% ipython --no-banner

In [1]: import numpy as np

In [2]: np.set_printoptions(precision=2, suppress=True, linewidth=160)

In [3]: A = np.load("m.npy")

In [4]: A
Out[4]: 
array([[ 31,   2,  -1,   0,  -1,  -3,  -2,   2,  -1,   0,  -1],
       [ -2, -70,   2,  -3,   3,  -1,  -1,  -1,  -2,  -3,  -1],
       [ -1,   0, -59,   2,   0,   1,   2,   0,   3,   0,  -3],
       [ -3,   2,  -2,  61,   3,  -3,  -1,  -2,  -1,   1,   1],
       [  0,  -2,   1,   2,  -7,  -1,  -1,  -1,   3,   1,   0],
       [ -2,   1,  -1,   2,   1,  32,   1,  -3,   2,  -1,   1],
       [ -2,   2,   0,   1,  -1,   2,  89,  -2,   1,  -2,   3],
       [  0,   1,   2,  -1,   2,  -2,   1, -68,   0,   2,   1],
       [  2,   3,  -3,   0,   1,  -3,   0,  -1,  49,  -2,   2],
       [  0,   3,  -3,  -3,   0,  -3,  -1,  -1,  -1, -59,   2],
       [  3,  -1,   3,   0,   2,   1,  -3,  -3,  -3,  -1, -93]])

In [5]: rng = np.random.default_rng(14154)

In [6]: idx = rng.permutation(11)

In [7]: idx
Out[7]: array([ 6,  4,  7, 10,  2,  0,  5,  3,  1,  9,  8])

In [8]: out = A[idx][:, idx]

In [9]: out
Out[9]: 
array([[ 89,  -1,  -2,   3,   0,  -2,   2,   1,   2,  -2,   1],
       [ -1,  -7,  -1,   0,   1,   0,  -1,   2,  -2,   1,   3],
       [  1,   2, -68,   1,   2,   0,  -2,  -1,   1,   2,   0],
       [ -3,   2,  -3, -93,   3,   3,   1,   0,  -1,  -1,  -3],
       [  2,   0,   0,  -3, -59,  -1,   1,   2,   0,   0,   3],
       [ -2,  -1,   2,  -1,  -1,  31,  -3,   0,   2,   0,  -1],
       [  1,   1,  -3,   1,  -1,  -2,  32,   2,   1,  -1,   2],
       [ -1,   3,  -2,   1,  -2,  -3,  -3,  61,   2,   1,  -1],
       [ -1,   3,  -1,  -1,   2,  -2,  -1,  -3, -70,  -3,  -2],
       [ -1,   0,  -1,   2,  -3,   0,  -3,  -3,   3, -59,  -1],
       [  0,   1,  -1,   2,  -3,   2,  -3,   0,   3,  -2,  49]])

In [10]: np.trace(out)
Out[10]: np.int64(-94)

In [11]: out = np.linalg.inv(A)

In [12]: round(np.linalg.slogdet(A)[0], 2)
Out[12]: np.float64(1.0)

In [13]: round(float(np.linalg.det(A) * np.linalg.det(out)), 2)
Out[13]: 1.0

In [14]: np.round(np.linalg.inv(out), 2) + 0
Out[14]: 
array([[ 31.,   2.,  -1.,   0.,  -1.,  -3.,  -2.,   2.,  -1.,   0.,  -1.],
       [ -2., -70.,   2.,  -3.,   3.,  -1.,  -1.,  -1.,  -2.,  -3.,  -1.],
       [ -1.,   0., -59.,   2.,   0.,   1.,   2.,   0.,   3.,   0.,  -3.],
       [ -3.,   2.,  -2.,  61.,   3.,  -3.,  -1.,  -2.,  -1.,   1.,   1.],
       [  0.,  -2.,   1.,   2.,  -7.,  -1.,  -1.,  -1.,   3.,   1.,   0.],
       [ -2.,   1.,  -1.,   2.,   1.,  32.,   1.,  -3.,   2.,  -1.,   1.],
       [ -2.,   2.,   0.,   1.,  -1.,   2.,  89.,  -2.,   1.,  -2.,   3.],
       [  0.,   1.,   2.,  -1.,   2.,  -2.,   1., -68.,   0.,   2.,   1.],
       [  2.,   3.,  -3.,   0.,   1.,  -3.,   0.,  -1.,  49.,  -2.,   2.],
       [  0.,   3.,  -3.,  -3.,   0.,  -3.,  -1.,  -1.,  -1., -59.,   2.],
       [  3.,  -1.,   3.,   0.,   2.,   1.,  -3.,  -3.,  -3.,  -1., -93.]])

In [15]: vec = np.array([0, -4, -3, -3, -3, -5, -1, 2, 1, 0, 5])

In [16]: target = A @ vec

In [17]: target
Out[17]: array([  13,  271,  152, -178,   27, -170,  -95, -135,   66,   29, -487])

In [18]: np.round(np.linalg.solve(A, target), 2) + 0
Out[18]: array([ 0., -4., -3., -3., -3., -5., -1.,  2.,  1.,  0.,  5.])

In [19]: np.round(np.linalg.solve(A, target + A[:, 4]), 2) + 0
Out[19]: array([ 0., -4., -3., -3., -2., -5., -1.,  2.,  1.,  0.,  5.])

In [20]: np.round(np.linalg.solve(A.T, A[10]), 2) + 0
Out[20]: array([0., 0., 0., 0., 0., 0., 0., 0., 0., 0., 1.])

In [21]: np.round(np.linalg.solve(A, -2 * target), 2) + 0
Out[21]: array([  0.,   8.,   6.,   6.,   6.,  10.,   2.,  -4.,  -2.,   0., -10.])

In [22]: f, v = A[2], A[4]

In [23]: f @ f
Out[23]: np.int64(3509)

In [24]: p = (f @ v) / (f @ f) * f

In [25]: print(np.linalg.matrix_rank(np.outer(f, v)))
1

In [26]: (v - p) @ f
Out[26]: np.float64(0.0)

In [27]: np.outer(f, v)
Out[27]: 
array([[   0,    2,   -1,   -2,    7,    1,    1,    1,   -3,   -1,    0],
       [   0,    0,    0,    0,    0,    0,    0,    0,    0,    0,    0],
       [   0,  118,  -59, -118,  413,   59,   59,   59, -177,  -59,    0],
       [   0,   -4,    2,    4,  -14,   -2,   -2,   -2,    6,    2,    0],
       [   0,    0,    0,    0,    0,    0,    0,    0,    0,    0,    0],
       [   0,   -2,    1,    2,   -7,   -1,   -1,   -1,    3,    1,    0],
       [   0,   -4,    2,    4,  -14,   -2,   -2,   -2,    6,    2,    0],
       [   0,    0,    0,    0,    0,    0,    0,    0,    0,    0,    0],
       [   0,   -6,    3,    6,  -21,   -3,   -3,   -3,    9,    3,    0],
       [   0,    0,    0,    0,    0,    0,    0,    0,    0,    0,    0],
       [   0,    6,   -3,   -6,   21,    3,    3,    3,   -9,   -3,    0]])

In [28]: p
Out[28]: array([ 0.01, -0.  ,  0.82, -0.03, -0.  , -0.01, -0.03, -0.  , -0.04, -0.  ,  0.04])

In [29]: round(float(np.linalg.norm(f + v) ** 2 + np.linalg.norm(f - v) ** 2), 2)
Out[29]: 7160.0

In [30]: out = np.array([[-2, 0, 1],
    ...:     [0, -3, 3],
    ...:     [-3, 1, -2],
    ...:     [-1, 0, 0],
    ...:     [-1, 0, 3],
    ...:     [2, 1, -2],
    ...:     [-2, 1, 3],
    ...:     [0, 0, 2],
    ...:     [3, 0, -2],
    ...:     [-2, 2, 3],
    ...:     [-1, -1, 1]])

In [31]: print(np.vstack([A, out.T]).shape)
(14, 11)

In [32]: A @ out
Out[32]: 
array([[ -62,  -11,   41],
       [  -1,  205, -216],
       [ 187,  -53,  112],
       [ -62,  -11,   21],
       [   9,    7,  -35],
       [  73,   26,  -67],
       [-166,   78,  255],
       [ -18,    1, -117],
       [ 147,  -21,  -78],
       [ 121, -136, -157],
       [  77,   95, -107]])

In [33]: out @ A
Traceback (most recent call last):
  Cell In[33], line 1
    out @ A
ValueError: matmul: Input operand 1 has a mismatch in its core dimension 0, with gufunc signature (n?,k),(k,m?)->(n?,m?) (size 11 is different from 3)


In [34]: out.T @ A.T
Out[34]: 
array([[ -62,   -1,  187,  -62,    9,   73, -166,  -18,  147,  121,   77],
       [ -11,  205,  -53,  -11,    7,   26,   78,    1,  -21, -136,   95],
       [  41, -216,  112,   21,  -35,  -67,  255, -117,  -78, -157, -107]])

In [35]: np.einsum("ij,ij->i", A, A)
Out[35]: array([ 986, 4943, 3509, 3764,   71, 1051, 7953, 4644, 2442, 3524, 8701])

In [36]: np.linalg.matrix_rank(np.vstack([A, out.T]))
Out[36]: np.int64(11)

In [37]: m1 = np.load("case17.npy")

In [38]: print(m1)
[[ 4.97  0.24  0.49]
 [ 2.22 -0.78 -4.41]
 [ 4.89  0.34  1.  ]
 [ 4.12 -0.41 -2.8 ]
 [-5.   -0.16 -0.07]
 [ 1.35  0.95  4.72]
 [ 3.77 -0.51 -3.25]
 [ 4.77 -0.14 -1.48]
 [-4.46  0.29  2.23]
 [-4.76  0.15  1.54]
 [-1.05 -0.95 -4.79]
 [ 3.13  0.82  3.81]
 [-1.7   0.84  4.63]
 [ 5.    0.15  0.02]
 [ 3.53  0.77  3.46]
 [ 4.9   0.33  0.93]
 [ 4.2  -0.39 -2.68]
 [ 0.06 -0.94 -4.91]
 [-0.33  0.93  4.9 ]
 [ 4.9  -0.04 -0.99]
 [ 1.57 -0.85 -4.67]
 [ 2.53 -0.74 -4.25]
 [ 4.12 -0.41 -2.8 ]
 [-4.97 -0.25 -0.52]
 [-3.04 -0.83 -3.88]
 [-5.   -0.16 -0.03]
 [-5.   -0.15  0.01]
 [-4.89 -0.33 -0.98]
 [ 2.67 -0.72 -4.17]
 [-4.53  0.27  2.09]]

In [39]: Ac = m1 - m1.mean(axis=0)

In [40]: V = np.linalg.svd(Ac)[2][:2]

In [41]: out = Ac - Ac @ V.T @ V

In [42]: np.round(np.linalg.norm(out) / np.linalg.norm(Ac), 2)
Out[42]: np.float64(0.0)

In [43]: (Ac @ V.T).std(axis=0)
Out[43]: array([3.92, 2.99])

In [44]: (A + A.T) / 2
Out[44]: 
array([[ 31. ,   0. ,  -1. ,  -1.5,  -0.5,  -2.5,  -2. ,   1. ,   0.5,   0. ,   1. ],
       [  0. , -70. ,   1. ,  -0.5,   0.5,   0. ,   0.5,   0. ,   0.5,   0. ,  -1. ],
       [ -1. ,   1. , -59. ,   0. ,   0.5,   0. ,   1. ,   1. ,   0. ,  -1.5,   0. ],
       [ -1.5,  -0.5,   0. ,  61. ,   2.5,  -0.5,   0. ,  -1.5,  -0.5,  -1. ,   0.5],
       [ -0.5,   0.5,   0.5,   2.5,  -7. ,   0. ,  -1. ,   0.5,   2. ,   0.5,   1. ],
       [ -2.5,   0. ,   0. ,  -0.5,   0. ,  32. ,   1.5,  -2.5,  -0.5,  -2. ,   1. ],
       [ -2. ,   0.5,   1. ,   0. ,  -1. ,   1.5,  89. ,  -0.5,   0.5,  -1.5,   0. ],
       [  1. ,   0. ,   1. ,  -1.5,   0.5,  -2.5,  -0.5, -68. ,  -0.5,   0.5,  -1. ],
       [  0.5,   0.5,   0. ,  -0.5,   2. ,  -0.5,   0.5,  -0.5,  49. ,  -1.5,  -0.5],
       [  0. ,   0. ,  -1.5,  -1. ,   0.5,  -2. ,  -1.5,   0.5,  -1.5, -59. ,   0.5],
       [  1. ,  -1. ,   0. ,   0.5,   1. ,   1. ,   0. ,  -1. ,  -0.5,   0.5, -93. ]])

In [45]: print(np.linalg.matrix_power(A, 2))
[[ 963  -83   38  -20  -18 -197 -241  -58  -95    7   54]
 [  82 4866 -236   44 -244   66   -7  150   65  393  141]
 [  13   19 3459    8    3  -38   70   -7  -18   -6  472]
 [-269  -38    8 3709  166 -274 -162   11 -119    1  -33]
 [   7  166  -87  111   50  -40  -83   74  127  -63    4]
 [-128  -39   22  190   33 1027  114   92  159   14  -53]
 [-240   32    9  154  -66  254 7916  -63  129  -77  -13]
 [   4 -139 -249    3 -151   71   16 4622    3 -257 -164]
 [ 169  -73   48  -12   48 -246  -22   24 2377   11  -92]
 [  18 -404  376  -27   -1   89  -46  136  -15 3472 -310]
 [-189  145 -454   18 -211  -56   10  495  146  162 8619]]

In [46]: round(float(np.abs(np.linalg.eigvals(A)).max()), 2)
Out[46]: 92.44

In [47]: A.inv()
Traceback (most recent call last):
  Cell In[47], line 1
    A.inv()
AttributeError: 'numpy.ndarray' object has no attribute 'inv'


In [48]: np.allclose(A, A.T)
Out[48]: False

In [49]: assert A == A.T
Traceback (most recent call last):
  Cell In[49], line 1
    assert A == A.T
ValueError: The truth value of an array with more than one element is ambiguous. Use a.any() or a.all()


In [50]: print(np.sort(np.abs(np.linalg.eigvals(A))))
[ 7.28 29.15 34.52 48.32 59.74 59.74 60.88 68.34 68.34 89.01 92.44]
